% python3 -q
>>> import numpy as np
>>> import numpy.linalg as la
>>> np.set_printoptions(precision=2, suppress=True, linewidth=200)
>>> def rnd(a):
...     return np.round(a, 2) + 0
... 
>>> rng = np.random.default_rng(864779)
>>> idx = rng.integers(0, 3, 6)
>>> data = (idx[:, None] == idx) * 3 + np.eye(6)
>>> data
array([[4., 0., 3., 3., 0., 0.],
       [0., 4., 0., 0., 3., 0.],
       [3., 0., 4., 3., 0., 0.],
       [3., 0., 3., 4., 0., 0.],
       [0., 3., 0., 0., 4., 0.],
       [0., 0., 0., 0., 0., 4.]])
>>> # symmetric
>>> (data != 0).astype(int)
array([[1, 0, 1, 1, 0, 0],
       [0, 1, 0, 0, 1, 0],
       [1, 0, 1, 1, 0, 0],
       [1, 0, 1, 1, 0, 0],
       [0, 1, 0, 0, 1, 0],
       [0, 0, 0, 0, 0, 1]])
>>> rnd(np.sort(la.eigvals(data).real))
array([ 1.,  1.,  1.,  4.,  7., 10.])
>>> data @ data
array([[34.,  0., 33., 33.,  0.,  0.],
       [ 0., 25.,  0.,  0., 24.,  0.],
       [33.,  0., 34., 33.,  0.,  0.],
       [33.,  0., 33., 34.,  0.,  0.],
       [ 0., 24.,  0.,  0., 25.,  0.],
       [ 0.,  0.,  0.,  0.,  0., 16.]])
>>> rnd(la.det(data))
np.float64(280.0)
>>> J = np.load("mat.npy")
>>> J
array([[ 1,  2,  0,  1,  1,  2,  0,  2, 10,  1,  1,  0,  1,  2],
       [ 1,  0,  2,  0,  0,  1,  1,  2,  5,  1,  1,  0,  2,  0],
       [ 0,  1,  0,  0,  0,  0,  0,  0,  0,  0,  2,  2,  1,  2],
       [ 2,  2,  2,  2,  1,  0,  2,  1,  0,  0,  2,  2,  0,  2],
       [ 1,  2,  0,  1,  1,  0,  0,  0,  0,  1,  2,  1,  0,  1],
       [ 0,  1,  1,  1,  2,  1,  1,  2,  5,  0,  2,  2,  1,  1],
       [ 0,  0,  1,  2,  2,  2,  1,  1, 10,  0,  1,  2,  2,  0],
       [ 2,  0,  2,  2,  2,  2,  0,  1, 10,  2,  2,  0,  2,  1],
       [ 1,  1,  2,  1,  0,  1,  1,  0,  5,  2,  1,  0,  1,  1],
       [ 2,  1,  0,  2,  0,  2,  2,  1, 10,  1,  1,  2,  0,  2]])
>>> r0, r1 = J[4], J[5]
>>> print(r0 @ r0)
14
>>> pr = (r0 @ r1) / (r0 @ r0) * r0
>>> rnd(r1 - pr)
array([-0.86, -0.71,  1.  ,  0.14,  1.14,  1.  ,  1.  ,  2.  ,  5.  , -0.86,  0.29,  1.14,  1.  ,  0.14])
>>> (r1 - pr) @ r0
np.float64(0.0)
>>> rnd(la.norm(r0 + r1) ** 2 + la.norm(r0 - r1) ** 2)
np.float64(124.0)
>>> t = np.radians(72)
>>> Rm = np.eye(14)
>>> Rm[12, 12] = Rm[10, 10] = np.cos(t)
>>> Rm[12, 10], Rm[10, 12] = -np.sin(t), np.sin(t)
>>> B = J @ Rm.T
>>> rnd(np.abs(B - J).max(axis=0))
array([0.  , 0.  , 0.  , 0.  , 0.  , 0.  , 0.  , 0.  , 0.  , 0.  , 1.38, 0.  , 3.28, 0.  ])
>>> rnd(la.svd(J, compute_uv=False)), rnd(la.svd(B, compute_uv=False))
(array([24.38,  7.1 ,  4.07,  3.83,  3.11,  2.57,  2.21,  1.37,  1.09,  0.74]), array([24.38,  7.1 ,  4.07,  3.83,  3.11,  2.57,  2.21,  1.37,  1.09,  0.74]))
>>> np.allclose(la.norm(J, axis=1), la.norm(B, axis=1))
True
>>> rnd(B)
array([[ 1.  ,  2.  ,  0.  ,  1.  ,  1.  ,  2.  ,  0.  ,  2.  , 10.  ,  1.  ,  1.26,  0.  , -0.64,  2.  ],
       [ 1.  ,  0.  ,  2.  ,  0.  ,  0.  ,  1.  ,  1.  ,  2.  ,  5.  ,  1.  ,  2.21,  0.  , -0.33,  0.  ],
       [ 0.  ,  1.  ,  0.  ,  0.  ,  0.  ,  0.  ,  0.  ,  0.  ,  0.  ,  0.  ,  1.57,  2.  , -1.59,  2.  ],
       [ 2.  ,  2.  ,  2.  ,  2.  ,  1.  ,  0.  ,  2.  ,  1.  ,  0.  ,  0.  ,  0.62,  2.  , -1.9 ,  2.  ],
       [ 1.  ,  2.  ,  0.  ,  1.  ,  1.  ,  0.  ,  0.  ,  0.  ,  0.  ,  1.  ,  0.62,  1.  , -1.9 ,  1.  ],
       [ 0.  ,  1.  ,  1.  ,  1.  ,  2.  ,  1.  ,  1.  ,  2.  ,  5.  ,  0.  ,  1.57,  2.  , -1.59,  1.  ],
       [ 0.  ,  0.  ,  1.  ,  2.  ,  2.  ,  2.  ,  1.  ,  1.  , 10.  ,  0.  ,  2.21,  2.  , -0.33,  0.  ],
       [ 2.  ,  0.  ,  2.  ,  2.  ,  2.  ,  2.  ,  0.  ,  1.  , 10.  ,  2.  ,  2.52,  0.  , -1.28,  1.  ],
       [ 1.  ,  1.  ,  2.  ,  1.  ,  0.  ,  1.  ,  1.  ,  0.  ,  5.  ,  2.  ,  1.26,  0.  , -0.64,  1.  ],
       [ 2.  ,  1.  ,  0.  ,  2.  ,  0.  ,  2.  ,  2.  ,  1.  , 10.  ,  1.  ,  0.31,  2.  , -0.95,  2.  ]])
>>> rnd(la.det(Rm)), rnd(np.trace(Rm))
(np.float64(1.0), np.float64(12.62))
>>> arr = np.load("layer2.npy")
>>> arr
array([[0, 0, 0, 0, 0, 1, 0, 0, 0, 0, 1, 1, 0, 1],
       [0, 0, 0, 0, 0, 0, 1, 0, 0, 1, 0, 0, 0, 0],
       [0, 0, 0, 1, 1, 0, 0, 1, 1, 0, 0, 0, 1, 0],
       [0, 0, 1, 0, 0, 0, 0, 1, 1, 0, 0, 0, 1, 0],
       [0, 0, 1, 0, 0, 0, 0, 1, 1, 0, 0, 0, 1, 0],
       [1, 0, 0, 0, 0, 0, 0, 0, 0, 0, 1, 1, 0, 0],
       [0, 1, 0, 0, 0, 0, 0, 0, 0, 0, 0, 0, 0, 0],
       [0, 0, 1, 1, 1, 0, 0, 0, 1, 0, 0, 0, 1, 0],
       [0, 0, 1, 1, 1, 0, 0, 1, 0, 0, 0, 0, 0, 0],
       [0, 1, 0, 0, 0, 0, 0, 0, 0, 0, 0, 0, 0, 0],
       [1, 0, 0, 0, 0, 1, 0, 0, 0, 0, 0, 1, 0, 1],
       [1, 0, 0, 0, 0, 1, 0, 0, 0, 0, 1, 0, 0, 1],
       [0, 0, 1, 1, 1, 0, 0, 1, 0, 0, 0, 0, 0, 0],
       [1, 0, 0, 0, 0, 0, 0, 0, 0, 0, 1, 1, 0, 0]])
>>> # rank 10
>>> T = arr.reshape(14, 2, -1)
>>> print(T[:, 0])
[[0 0 0 0 0 1 0]
 [0 0 0 0 0 0 1]
 [0 0 0 1 1 0 0]
 [0 0 1 0 0 0 0]
 [0 0 1 0 0 0 0]
 [1 0 0 0 0 0 0]
 [0 1 0 0 0 0 0]
 [0 0 1 1 1 0 0]
 [0 0 1 1 1 0 0]
 [0 1 0 0 0 0 0]
 [1 0 0 0 0 1 0]
 [1 0 0 0 0 1 0]
 [0 0 1 1 1 0 0]
 [1 0 0 0 0 0 0]]
>>> print(T.shape)
(14, 2, 7)
>>> np.einsum("ihd,jhd->hij", T, T).shape
(2, 14, 14)
